$ ipython --no-banner

In [1]: import numpy as np

In [2]: np.set_printoptions(precision=2, suppress=True, linewidth=200)

In [3]: rnd = lambda a: np.round(a, 2) + 0

In [4]: arr = np.load("test19.npy")

In [5]: arr
Out[5]: 
array([[4, 5],
       [4, 5],
       [0, 1],
       [4, 5]])

In [6]: w1 = np.array([[5, 0, -3, 5, 0, 3], [5, -1, 5, 2, 5, -3]])

In [7]: c = np.array([1, -5, -2, -5, 3, 1])

In [8]: hid = np.maximum(arr @ w1 + c, 0)

In [9]: hid
Out[9]: 
array([[46,  0, 11, 25, 28,  0],
       [46,  0, 11, 25, 28,  0],
       [ 6,  0,  3,  0,  8,  0],
       [46,  0, 11, 25, 28,  0]])

In [10]: Z = np.array([[-1, -1], [2, -1], [0, -2], [1, 0], [-2, 1], [1, -2]])

In [11]: w1 @ Z
Out[11]: 
array([[  3,  -5],
       [-18,  -3]])

In [12]: np.linalg.cond(hid) > 100
Out[12]: np.True_

In [13]: rnd(np.linalg.norm(hid, 2) / np.linalg.norm(hid))
Out[13]: np.float64(1.0)

In [14]: proj = arr @ np.linalg.solve(arr.T @ arr, arr.T)

In [15]: rnd(np.diag(proj))
Out[15]: array([0.33, 0.33, 1.  , 0.33])

In [16]: rnd((np.eye(4) - proj) @ arr)
Out[16]: 
array([[0., 0.],
       [0., 0.],
       [0., 0.],
       [0., 0.]])

In [17]: rnd(proj)
Out[17]: 
array([[0.33, 0.33, 0.  , 0.33],
       [0.33, 0.33, 0.  , 0.33],
       [0.  , 0.  , 1.  , 0.  ],
       [0.33, 0.33, 0.  , 0.33]])

In [18]: x = np.array([1, -3])

In [19]: arr @ np.ones(2)
Out[19]: array([9., 9., 1., 9.])

In [20]: arr * x
Out[20]: 
array([[  4, -15],
       [  4, -15],
       [  0,  -3],
       [  4, -15]])

In [21]: arr @ x
Out[21]: array([-11, -11,  -3, -11])

In [22]: arr @ (2 * x)
Out[22]: array([-22, -22,  -6, -22])

In [23]: np.linalg.norm(arr @ x) <= np.linalg.norm(arr, 2) * np.linalg.norm(x) + 1e-9
Out[23]: np.True_

In [24]: Uu, sv, vt = np.linalg.svd(arr, full_matrices=False)

In [25]: rnd(sv)
Out[25]: array([11.12,  0.62])

In [26]: np.abs(Uu[:, 0]).round(6).argmax()
Out[26]: np.int64(0)

In [27]: np.allclose(Uu * sv @ vt, arr)
Out[27]: True

In [28]: Uu.shape, sv.shape, vt.shape
Out[28]: ((4, 2), (2,), (2, 2))

In [29]: rnd(sv / sv[0])
Out[29]: array([1.  , 0.06])

In [30]: rnd(Uu.T @ arr @ vt.T)
Out[30]: 
array([[11.12,  0.  ],
       [ 0.  ,  0.62]])

In [31]: rnd(np.sqrt((sv ** 2).sum())), rnd(np.linalg.norm(arr))
Out[31]: (np.float64(11.14), np.float64(11.14))

In [32]: rnd(Uu.T @ Uu)
Out[32]: 
array([[1., 0.],
       [0., 1.]])

In [33]: rnd(np.cumsum(sv ** 2) / np.sum(sv ** 2))
Out[33]: array([1., 1.])

In [34]: A = np.loadtxt("dump.csv", delimiter=",")

In [35]: A
Out[35]: 
array([[ 2.,  3.,  0.],
       [-2.,  1.,  0.],
       [ 0.,  0.,  1.]])

In [36]: T = np.stack([A, 5 * A, A[::-1]])

In [37]: np.linalg.matrix_rank(T)
Out[37]: array([3, 3, 3])

In [38]: T.shape
Out[38]: (3, 3, 3)

In [39]: (T @ A.T).shape
Out[39]: (3, 3, 3)

In [40]: np.linalg.matrix_rank(T.reshape(3, -1))
Out[40]: np.int64(2)

In [41]: rng = np.random.default_rng(495)

In [42]: lab = rng.permutation(3)

In [43]: other = A[:, lab] * rng.choice([-1, 1], 3)

In [44]: other
Out[44]: 
array([[ 2.,  3., -0.],
       [-2.,  1., -0.],
       [ 0.,  0., -1.]])

In [45]: Uu, _, vt = np.linalg.svd(A.T @ other)

In [46]: lab
Out[46]: array([0, 1, 2])

In [47]: Q, V = np.linalg.qr(A[:, :1])[0], np.linalg.qr(A[:, 1:])[0]

In [48]: sv = np.linalg.svd(Q.T @ V, compute_uv=False)

In [49]: (sv > 0.9).sum()
Out[49]: np.int64(0)

In [50]: other = A[0, 0] * A[1:] - np.outer(A[1:, 0], A[0])

In [51]: other
Out[51]: 
array([[0., 8., 0.],
       [0., 0., 2.]])

In [52]: A[:, 0] / A[0, 0]
Out[52]: array([ 1., -1.,  0.])

In [53]: np.linalg.matrix_rank(other), np.linalg.matrix_rank(A)
Out[53]: (np.int64(2), np.int64(3))

In [54]: m1 = np.loadtxt("block17.csv", delimiter=",")

In [55]: m1
Out[55]: 
array([[1.  , 0.9 , 0.81],
       [0.9 , 1.  , 0.9 ],
       [0.81, 0.9 , 1.  ]])

In [56]: lab = rng.permutation(3)

In [57]: lab
Out[57]: array([1, 2, 0])

In [58]: other = m1[lab][:, lab]

In [59]: np.trace(other)
Out[59]: np.float64(3.0)

In [60]: np.diag(other)
Out[60]: array([1., 1., 1.])

In [61]: rnd(np.sort(np.abs(np.linalg.eigvals(other))))
Out[61]: array([0.07, 0.19, 2.74])

In [62]: F = np.loadtxt("sample0.csv", delimiter=",")

In [63]: F
Out[63]: 
array([[ 1.,  0.,  9.],
       [ 9.,  4.,  0.],
       [ 0.,  0.,  0.],
       [ 0.,  0.,  0.],
       [ 0.,  0.,  7.],
       [ 0.,  0.,  2.],
       [13.,  6.,  0.],
       [ 0.,  0.,  3.],
       [ 1.,  0.,  0.],
       [ 3.,  0.,  8.],
       [ 7.,  0.,  4.]])

In [64]: Xs = (F - F.mean(axis=0)) / F.std(axis=0)

In [65]: np.argwhere(np.abs(Xs) > 2)
Out[65]: 
array([[6, 0],
       [6, 1]])

In [66]: c = np.linalg.lstsq(np.delete(Xs, 1, axis=1), Xs[:, 1])[0]

In [67]: rnd(c)
Out[67]: array([ 0.84, -0.2 ])

In [68]: rnd(1 - np.var(Xs[:, 1] - np.delete(Xs, 1, axis=1) @ c))
Out[68]: np.float64(0.82)

In [69]: np.abs(c).argmax()
Out[69]: np.int64(0)

In [70]: Xs = F - F.mean(axis=0)

In [71]: Uu, sv, vt = np.linalg.svd(Xs, full_matrices=False)

In [72]: np.searchsorted(np.cumsum(sv ** 2) / (sv ** 2).sum(), 0.9) + 1
Out[72]: np.int64(2)

In [73]: rnd(sv)
Out[73]: array([16.07, 10.34,  2.57])

In [74]: F.sum(axis=0)
Out[74]: array([34., 10., 33.])

In [75]: F - F[0]
Out[75]: 
array([[ 0.,  0.,  0.],
       [ 8.,  4., -9.],
       [-1.,  0., -9.],
       [-1.,  0., -9.],
       [-1.,  0., -2.],
       [-1.,  0., -7.],
       [12.,  6., -9.],
       [-1.,  0., -6.],
       [ 0.,  0., -9.],
       [ 2.,  0., -1.],
       [ 6.,  0., -5.]])

In [76]: np.unravel_index(np.abs(F).argmax(), F.shape)
Out[76]: (np.int64(6), np.int64(0))

In [77]: rnd(F.mean(axis=0))
Out[77]: array([3.09, 0.91, 3.  ])

In [78]: Xs = F - F.mean(axis=0)

In [79]: V = np.linalg.svd(Xs)[2][:2]

In [80]: other = Xs - Xs @ V.T @ V

In [81]: rnd(np.diag(V.T @ V))
Out[81]: array([0.87, 0.15, 0.99])

In [82]: np.linalg.norm(other, axis=1).round(6).argmax()
Out[82]: np.int64(10)

In [83]: rnd(np.cov(Xs @ V.T, rowvar=False))
Out[83]: 
array([[25.82,  0.  ],
       [ 0.  , 10.7 ]])

In [84]: x = np.array([3, -4, 1])

In [85]: rhs = F @ x

In [86]: rnd(np.linalg.lstsq(F, rhs)[0])
Out[86]: array([ 3., -4.,  1.])

In [87]: rnd(np.linalg.pinv(F) @ F)
Out[87]: 
array([[1., 0., 0.],
       [0., 1., 0.],
       [0., 0., 1.]])

In [88]: rhs
Out[88]: array([12., 11.,  0.,  0.,  7.,  2., 15.,  3.,  3., 17., 25.])

In [89]: rhs = rhs + 0.05 * rng.normal(size=11)

In [90]: rnd(rhs)
Out[90]: array([11.96, 10.99,  0.  ,  0.04,  7.04,  2.  , 15.  ,  3.02,  3.02, 17.05, 25.01])

In [91]: c, *_ = np.linalg.lstsq(F, rhs)

In [92]: [round(float(np.linalg.norm(np.linalg.solve(F.T @ F + lam * np.eye(3), F.T @ rhs))), 2) for lam in (0, 1, 10, 100)]
Out[92]: [5.1, 4.54, 2.68, 1.55]

In [93]: rnd(F.T @ (rhs - F @ c))
Out[93]: array([0., 0., 0.])

In [94]: c.round()
Out[94]: array([ 3., -4.,  1.])

In [95]: rnd(np.linalg.norm(rhs - F @ c))
Out[95]: np.float64(0.09)

In [96]: E = np.load("out4.npy")

In [97]: E
Out[97]: 
array([[0.47, 0.42, 0.11],
       [0.  , 0.5 , 0.5 ],
       [0.  , 0.6 , 0.4 ]])

In [98]: ang = np.radians(135)

In [99]: Rm = np.eye(3)

In [100]: Rm[2, 2] = Rm[0, 0] = np.cos(ang)

In [101]: Rm[2, 0], Rm[0, 2] = -np.sin(ang), np.sin(ang)

In [102]: rnd(Rm)
Out[102]: 
array([[-0.71,  0.  ,  0.71],
       [ 0.  ,  1.  ,  0.  ],
       [-0.71,  0.  , -0.71]])

In [103]: other = E @ Rm.T

In [104]: np.allclose(np.linalg.norm(E, axis=1), np.linalg.norm(other, axis=1))
Out[104]: True

In [105]: rnd(other)
Out[105]: 
array([[-0.25,  0.42, -0.41],
       [ 0.35,  0.5 , -0.35],
       [ 0.28,  0.6 , -0.28]])

In [106]: rnd(np.abs(other - E).max(axis=0))
Out[106]: array([0.72, 0.  , 0.85])

In [107]: vals, V = np.linalg.eig(E)

In [108]: rnd(np.sort(np.linalg.eigvals(E @ E)))
Out[108]: array([0.01, 0.22, 1.  ])

In [109]: rnd(vals)
Out[109]: array([ 0.47,  1.  , -0.1 ])

In [110]: rnd(np.prod(vals))
Out[110]: np.float64(-0.05)

In [111]: rnd(np.sort(np.linalg.eigvals(E.T)))
Out[111]: array([-0.1 ,  0.47,  1.  ])

In [112]: rnd(np.einsum("ij,ji->", E, E))
Out[112]: np.float64(1.23)

In [113]: rnd(np.linalg.det(E.T))
Out[113]: np.float64(-0.05)

In [114]: rnd(np.linalg.matrix_power(E, 2))
Out[114]: 
array([[0.22, 0.47, 0.31],
       [0.  , 0.55, 0.45],
       [0.  , 0.54, 0.46]])

In [115]: p = np.eye(3)[0]

In [116]: for _ in range(3):
     ...:     p = p @ E
     ...:     print(p.round(2))
     ...: 
[0.47 0.42 0.11]
[0.22 0.47 0.31]
[0.1  0.51 0.38]

In [117]: W0 = np.load("x.npy")

In [118]: W0
Out[118]: 
array([[-2, -1, -2,  0],
       [-2,  0,  2,  1],
       [ 0, -2,  3,  0],
       [ 2,  0,  0,  0]])

In [119]: Q = W0.astype(float).copy()

In [120]: for j in range(4):
     ...:     Q[:, j] -= Q[:, :j] @ (Q[:, :j].T @ Q[:, j])
     ...:     Q[:, j] /= np.linalg.norm(Q[:, j])
     ...: 

In [121]: rnd(Q.T @ W0)
Out[121]: 
array([[ 3.46,  0.58,  0.  , -0.58],
       [ 0.  ,  2.16, -1.85,  0.15],
       [ 0.  ,  0.  ,  3.68,  0.62],
       [ 0.  ,  0.  ,  0.  ,  0.51]])
